% ipython --no-banner

In [1]: import numpy as np

In [2]: np.set_printoptions(precision=1, suppress=True, linewidth=200, floatmode="fixed")

In [3]: tidy = lambda a: np.round(a, 1) + 0

In [4]: u = np.array([2, -2, -2])

In [5]: v = np.array([9, 8, 4, 8, 5, 9])

In [6]: arr = np.outer(u, v)

In [7]: print(arr)
[[ 18  16   8  16  10  18]
 [-18 -16  -8 -16 -10 -18]
 [-18 -16  -8 -16 -10 -18]]

In [8]: # looks like rank 1

In [9]: left, sigma, VT = np.linalg.svd(arr)

In [10]: evecs = VT[:(sigma > 1e-8).sum()]

In [11]: rng = np.random.default_rng(3005)

In [12]: vec = arr[1] + -3 * arr[0] + rng.integers(2) * np.eye(6)[1]

In [13]: print(vec)
[-72.0 -63.0 -32.0 -64.0 -40.0 -72.0]

In [14]: print(tidy(evecs.T @ evecs))
[[0.2 0.2 0.1 0.2 0.1 0.2]
 [0.2 0.2 0.1 0.2 0.1 0.2]
 [0.1 0.1 0.0 0.1 0.1 0.1]
 [0.2 0.2 0.1 0.2 0.1 0.2]
 [0.1 0.1 0.1 0.1 0.1 0.1]
 [0.2 0.2 0.1 0.2 0.1 0.2]]

In [15]: print(tidy(np.linalg.norm(vec - evecs.T @ evecs @ vec)))
0.9

In [16]: left, sigma, VT = np.linalg.svd(arr)

In [17]: print(tidy(sigma))
[63.0  0.0  0.0]

In [18]: print(np.argmax(sigma[:-1] / (sigma[1:] + 1e-6)) + 1)
1

In [19]: Y = left[:, :1] @ np.diag(sigma[:1]) @ VT[:1]

In [20]: print(np.linalg.matrix_rank(arr, rtol=0.05))
1

In [21]: print(tidy(Y))
[[ 18.0  16.0   8.0  16.0  10.0  18.0]
 [-18.0 -16.0  -8.0 -16.0 -10.0 -18.0]
 [-18.0 -16.0  -8.0 -16.0 -10.0 -18.0]]

In [22]: u, v = arr[1], arr[2]

In [23]: print(u @ u)
1324

In [24]: print(u @ v)
1324

In [25]: pr = (u @ v) / (u @ u) * u

In [26]: print(np.linalg.matrix_rank(np.outer(u, v)))
1

In [27]: print(pr)
[-18.0 -16.0  -8.0 -16.0 -10.0 -18.0]

In [28]: print(v - pr)
[0.0 0.0 0.0 0.0 0.0 0.0]

In [29]: print((v - pr) @ u)
0.0

In [30]: Z = 20 * np.array([[-0.8, -0.7, -1.1, 0.2],
    ...:     [-1.2, -2.2, -1.0, 0.2],
    ...:     [-2.1, -0.9, -1.4, 0.8]])

In [31]: idx = rng.integers(0, 3, 13)

In [32]: J = Z[idx] + rng.normal(size=(13, 4))

In [33]: print(tidy(J))
[[-15.0 -13.5 -24.0   4.7]
 [-39.7 -17.6 -28.0  15.6]
 [-43.0 -18.0 -26.9  16.6]
 [-16.5 -15.9 -21.5   3.8]
 [-23.5 -43.9 -19.4   7.0]
 [-15.2 -15.3 -22.5   2.5]
 [-41.3 -17.2 -26.1  14.3]
 [-15.7 -13.1 -21.9   4.2]
 [-42.5 -17.7 -27.1  15.9]
 [-44.0 -18.5 -25.4  15.6]
 [-40.6 -18.3 -27.2  15.1]
 [-15.4 -14.8 -24.0   4.2]
 [-43.6 -18.2 -27.2  15.8]]

In [34]: vec = np.array([-4, -1, 4, 5])

In [35]: y = J @ vec

In [36]: print(tidy(np.linalg.lstsq(J, y)[0]))
[-4.0 -1.0  4.0  5.0]

In [37]: print(tidy(np.linalg.solve(J.T @ J, J.T @ y)))
[-4.0 -1.0  4.0  5.0]

In [38]: try:
    ...:     np.linalg.solve(J, y)
    ...: except np.linalg.LinAlgError as e:
    ...:     print(e)
    ...: 
Last 2 dimensions of the array must be square

In [39]: y = y + 0.3 * rng.normal(size=13)

In [40]: print(tidy(y))
[  1.9 142.0 165.5  14.9  94.9  -1.0 149.7   9.1 158.9 170.9 147.4   2.0 163.5]

In [41]: coef, *_ = np.linalg.lstsq(J, y)

In [42]: print(coef.round())
[-4.0 -1.0  4.0  5.0]

In [43]: print([round(float(np.linalg.norm(np.linalg.solve(J.T @ J + lam * np.eye(4), J.T @ y))), 2) for lam in (0, 1, 10, 100)])
[7.58, 7.47, 7.1, 6.11]

In [44]: print(tidy(J.T @ (y - J @ coef)))
[0.0 0.0 0.0 0.0]

In [45]: Y = np.c_[J[:, :1] @ np.array([[-3]]), np.array([-2, 0, 2, 1, 3, -2, 0, 3, -2, 3, -3, -3, 3])]

In [46]: print(tidy(Y))
[[ 44.9  -2.0]
 [119.2   0.0]
 [129.1   2.0]
 [ 49.5   1.0]
 [ 70.5   3.0]
 [ 45.7  -2.0]
 [123.8   0.0]
 [ 47.0   3.0]
 [127.4  -2.0]
 [132.0   3.0]
 [121.7  -3.0]
 [ 46.3  -3.0]
 [130.9   3.0]]

In [47]: print(np.linalg.matrix_rank(Y))
2

In [48]: print(tidy(np.linalg.norm(np.linalg.qr(J)[0].T @ Y, axis=0) ** 2 / ((Y ** 2).sum(axis=0) + 1e-12)))
[1.0 0.3]

In [49]: print(np.linalg.matrix_rank(np.c_[J, Y]))
5

In [50]: idx = J[:, 0] > np.median(J[:, 0])

In [51]: u = J[idx].mean(axis=0) - J[~idx].mean(axis=0)

In [52]: print(((J - J.mean(axis=0)) @ u > 0).astype(int))
[1 0 0 1 1 1 0 1 0 0 0 1 0]

In [53]: print(tidy(u))
[ 25.2  -1.5   4.6 -11.2]

In [54]: F = np.loadtxt("m.csv", delimiter=",")

In [55]: print(tidy(F))
[[ 0.3  0.0  0.3  0.2 -0.2  0.2  0.1]
 [ 0.0  0.6  0.0  0.3  0.1  0.2 -0.3]
 [ 0.3  0.0  0.5  0.3  0.0 -0.2  0.1]
 [ 0.2  0.3  0.3  0.4  0.0  0.0 -0.1]
 [-0.2  0.1  0.0  0.0  0.3 -0.3 -0.2]
 [ 0.2  0.2 -0.2  0.0 -0.3  0.7  0.0]
 [ 0.1 -0.3  0.1 -0.1 -0.2  0.0  0.2]]

In [56]: # applying it twice changes nothing

In [57]: vec = np.array([3, 1, 2, 0, 2, 3, 3])

In [58]: print(tidy(np.linalg.eigvalsh(2 * F - np.eye(7))))
[-1.0 -1.0 -1.0 -1.0  1.0  1.0  1.0]

In [59]: print(tidy(np.trace(F)))
3.0

In [60]: M = np.loadtxt("a.csv", delimiter=",")

In [61]: print(M)
[[ 1.4  1.7 -0.6  0.6]
 [-0.8  0.3  0.1  0.6]
 [ 0.8 -0.9  3.1  0.8]
 [ 1.8  0.6 -2.7  0.1]
 [ 0.7 -0.1 -0.2 -1.3]
 [-0.4 -0.2  0.8 -0.9]
 [-1.1 -1.0 -1.4 -0.4]
 [-0.1  1.1  0.2  0.1]
 [-0.2 -0.2 -0.9 -1.4]
 [-1.4 -0.4  0.4 -0.4]
 [ 1.2  0.2 -0.1 -0.4]
 [-3.5  4.5  7.5  8.0]
 [-1.5 -0.5 -1.1 -1.3]
 [-1.0 -0.9  0.4  1.1]
 [ 0.7 -0.9 -0.5  0.6]
 [-0.1  1.5 -0.2  0.9]
 [-0.7  1.2  0.0 -1.3]
 [ 0.8  0.8  0.7 -0.4]]

In [62]: # row 11 dominates

In [63]: d = np.linalg.norm(M[:, None] - M[None], axis=-1)

In [64]: print(d[17].round(6).argsort(kind="stable")[:4])
[17 10  7  4]

In [65]: print(np.flatnonzero(d[17] < d.mean() / 2))
[ 4  5  7 10 17]

In [66]: print(tidy(np.linalg.norm(M, axis=1)))
[ 2.4  1.0  3.4  3.3  1.5  1.3  2.1  1.1  1.7  1.6  1.3 12.4  2.3  1.8  1.4  1.8  1.9  1.4]

In [67]: print(d.shape)
(18, 18)

In [68]: print(tidy(d[17]))
[ 2.0  2.0  3.2  3.6  1.6  1.6  3.4  1.2  2.4  2.5  1.1 12.2  3.3  2.9  2.3  1.9  1.9  0.0]

In [69]: print(tidy(d[:5, :5]))
[[0.0 2.7 4.6 2.5 2.7]
 [2.7 0.0 3.6 3.9 2.5]
 [4.6 3.6 0.0 6.1 4.0]
 [2.5 3.9 6.1 0.0 3.1]
 [2.7 2.5 4.0 3.1 0.0]]

In [70]: cen = (M - M.mean(axis=0)) / M.std(axis=0)

In [71]: print(np.argwhere(np.abs(cen) > 2))
[[11  0]
 [11  1]
 [11  2]
 [11  3]]

In [72]: coef = np.linalg.lstsq(np.delete(cen, 1, axis=1), cen[:, 1])[0]

In [73]: print(tidy(1 - np.var(cen[:, 1] - np.delete(cen, 1, axis=1) @ coef)))
0.5

In [74]: print(tidy(coef))
[0.1 0.0 0.7]

In [75]: mat = np.loadtxt("arr.csv", delimiter=",")

In [76]: print(mat)
[[ -0.5  -1.1  -0.1  -2.6  -0.5]
 [ -3.4  -9.6  -3.2 -15.6  -3.2]
 [ -1.1  -1.9  -1.2  -3.2  -0.7]
 [ -1.1  -2.6  -0.6  -3.9  -1.0]
 [ -0.5  -1.7  -0.5  -3.1  -0.9]
 [  0.7   3.5   1.0   6.8   1.0]
 [ -1.9  -5.2  -1.6  -8.6  -1.9]
 [ -1.7  -3.9  -1.2  -6.0  -1.0]
 [ -0.1  -1.0  -0.2  -2.0   0.1]
 [ -0.9  -4.0  -1.1  -5.7  -1.6]
 [  2.0   4.0   1.5   7.1   1.3]
 [ -1.2  -3.4  -1.0  -5.5  -1.1]
 [  0.4   0.6   0.3   0.2   0.2]
 [ -0.4  -0.7  -0.7  -1.4  -0.4]
 [  1.1   2.6   1.3   4.3   0.8]
 [ -1.6  -4.0  -1.2  -6.7  -0.9]
 [  1.4   4.0   1.4   6.7   0.5]
 [  0.3   2.2   0.4   2.9   0.7]
 [  1.2   2.7   1.1   4.8   0.6]
 [  2.2   6.0   1.8  10.4   2.1]]

In [77]: cen = mat - mat.mean(axis=0)

In [78]: left, sigma, VT = np.linalg.svd(cen, full_matrices=False)

In [79]: print(tidy(np.abs(VT[-1])))
[0.6 0.1 0.8 0.0 0.0]

In [80]: print(tidy(cen.mean(axis=0)))
[0.0 0.0 0.0 0.0 0.0]

In [81]: print(np.searchsorted(np.cumsum(sigma ** 2) / (sigma ** 2).sum(), 0.9) + 1)
1

In [82]: print(tidy(VT[0] * np.sign(VT[0, np.abs(VT[0]).argmax()])))
[0.2 0.5 0.2 0.8 0.2]

In [83]: print(tidy(sigma ** 2 / (sigma ** 2).sum()))
[1.0 0.0 0.0 0.0 0.0]

In [84]: print(tidy((sigma ** 2).sum() ** 2 / (sigma ** 4).sum()))
1.0

In [85]: u = np.array([4, 0])

In [86]: print(tidy(np.correlate(mat[5], mat[4], "full")))
[ -0.6  -5.3 -12.1 -12.2 -28.8 -10.0 -12.6  -5.1  -0.5]

In [87]: print(np.convolve(mat[5], u))
[ 2.8 14.0  4.0 27.2  4.0  0.0]

In [88]: W0, _ = np.linalg.qr(np.array([[-1.5, -2.2, 0.2, -0.7],
    ...:     [1.3, 0.6, -2.2, -0.8],
    ...:     [0.5, -0.3, 1.3, -0.4],
    ...:     [-0.7, -0.4, -1.2, 0.8]]))

In [89]: print(tidy(W0))
[[-0.7 -0.7  0.2 -0.2]
 [ 0.6 -0.4  0.7 -0.1]
 [ 0.2 -0.6 -0.5  0.6]
 [-0.3  0.2  0.5  0.8]]

In [90]: # columns are unit length and at right angles

In [91]: hat = np.triu(np.array([[0, 1, 2, 1], [0, -3, 2, 1], [-3, -2, 1, 2], [0, -1, -1, 0]]), 1) + np.eye(4)

In [92]: Y = hat @ W0 @ np.linalg.inv(hat)

In [93]: print(np.linalg.matrix_rank(Y))
4

In [94]: print(tidy(np.trace(Y)), tidy(np.trace(W0)))
-0.9 -0.9

In [95]: print(tidy(Y))
[[ 0.0 -2.1  4.5 -5.3]
 [ 0.7 -2.2  3.0 -2.7]
 [-0.4  0.2  1.0  0.4]
 [-0.3  0.5  0.2  0.3]]

In [96]: print(tidy(np.poly(Y)))
[ 1.0  0.9  0.0 -0.9 -1.0]

In [97]: th = rng.uniform(0, 2 * np.pi, 11)

In [98]: Q, _ = np.linalg.qr(np.array([[0.8, 1.6], [-1.3, -0.3], [0.1, 0.6], [-0.1, 0.0], [0.4, -0.2]]))

In [99]: A = 20 * np.c_[np.cos(th), np.sin(th)] @ Q.T

In [100]: print(tidy(A))
[[ 12.7  11.4   7.1   1.2  -7.6]
 [-15.6  -7.5  -7.7  -0.9   6.5]
 [ 15.3   7.9   7.6   0.9  -6.6]
 [  1.3  17.8   3.6   1.6  -8.0]
 [ 12.2  11.9   7.0   1.2  -7.7]
 [-11.3  15.7  -1.9   1.2  -4.5]
 [ 18.3  -1.9   7.1   0.1  -3.0]
 [-15.5  11.7  -4.3   0.8  -1.9]
 [-16.9  -4.7  -7.7  -0.7   5.5]
 [-13.2 -10.8  -7.3  -1.2   7.4]
 [  8.1 -17.3   0.3  -1.4   5.8]]

In [101]: # rows and columns are dependent

In [102]: u, v = A[4], A[10]

In [103]: print(tidy(u @ v))
-152.1

In [104]: pr = (u @ v) / (u @ u) * u

In [105]: print(tidy(np.linalg.norm(u + v) ** 2 + np.linalg.norm(u - v) ** 2))
1600.0

In [106]: print(np.linalg.matrix_rank(np.outer(u, v)))
1

In [107]: print(tidy(pr))
[-4.6 -4.5 -2.7 -0.5  2.9]

In [108]: print(tidy(v - pr))
[ 12.7 -12.8   3.0  -0.9   2.9]

In [109]: d = np.linalg.norm(A[:, None] - A[None], axis=-1)

In [110]: print(d.mean(axis=1).argmax())
10

In [111]: print(d.shape)
(11, 11)

In [112]: print((d + 1e9 * np.eye(11)).round(6).argmin(axis=1))
[4 8 0 4 0 7 2 5 1 1 6]

In [113]: cen = A - A.mean(axis=1)
---------------------------------------------------------------------------
ValueError                                Traceback (most recent call last)
Cell In[113], line 1
----> 1 cen = A - A.mean(axis=1)

ValueError: operands could not be broadcast together with shapes (11,5) (11,) 

In [114]: cen = A - A.mean(axis=0)

In [115]: left, sigma, VT = np.linalg.svd(cen, full_matrices=False)

In [116]: print(tidy(cen.mean(axis=0)))
[0.0 0.0 0.0 0.0 0.0]

In [117]: print(tidy(sigma ** 2 / (sigma ** 2).sum()))
[0.7 0.3 0.0 0.0 0.0]

In [118]: print(np.linalg.matrix_rank(cen))
2

In [119]: print((np.sign(left[:, 0]) == np.sign(left[0, 0])).astype(int))
[1 0 1 1 1 0 1 0 0 0 0]

In [120]: print(tidy(VT[0] * np.sign(VT[0, np.abs(VT[0]).argmax()])))
[ 0.8  0.4  0.4  0.0 -0.3]

In [121]: print(np.abs(left[:, 0]).argmax())
1

In [122]: blk = np.stack([A, 3 * A, A[::-1]])

In [123]: print(tidy(np.einsum("bij,cij->bc", blk, blk)))
[[ 4400.0 13200.0  1047.7]
 [13200.0 39600.0  3143.2]
 [ 1047.7  3143.2  4400.0]]

In [124]: print(blk.shape)
(3, 11, 5)

In [125]: print(np.linalg.matrix_rank(blk))
[2 2 2]

In [126]: print(tidy(np.linalg.norm(blk, axis=(1, 2))))
[ 66.3 199.0  66.3]
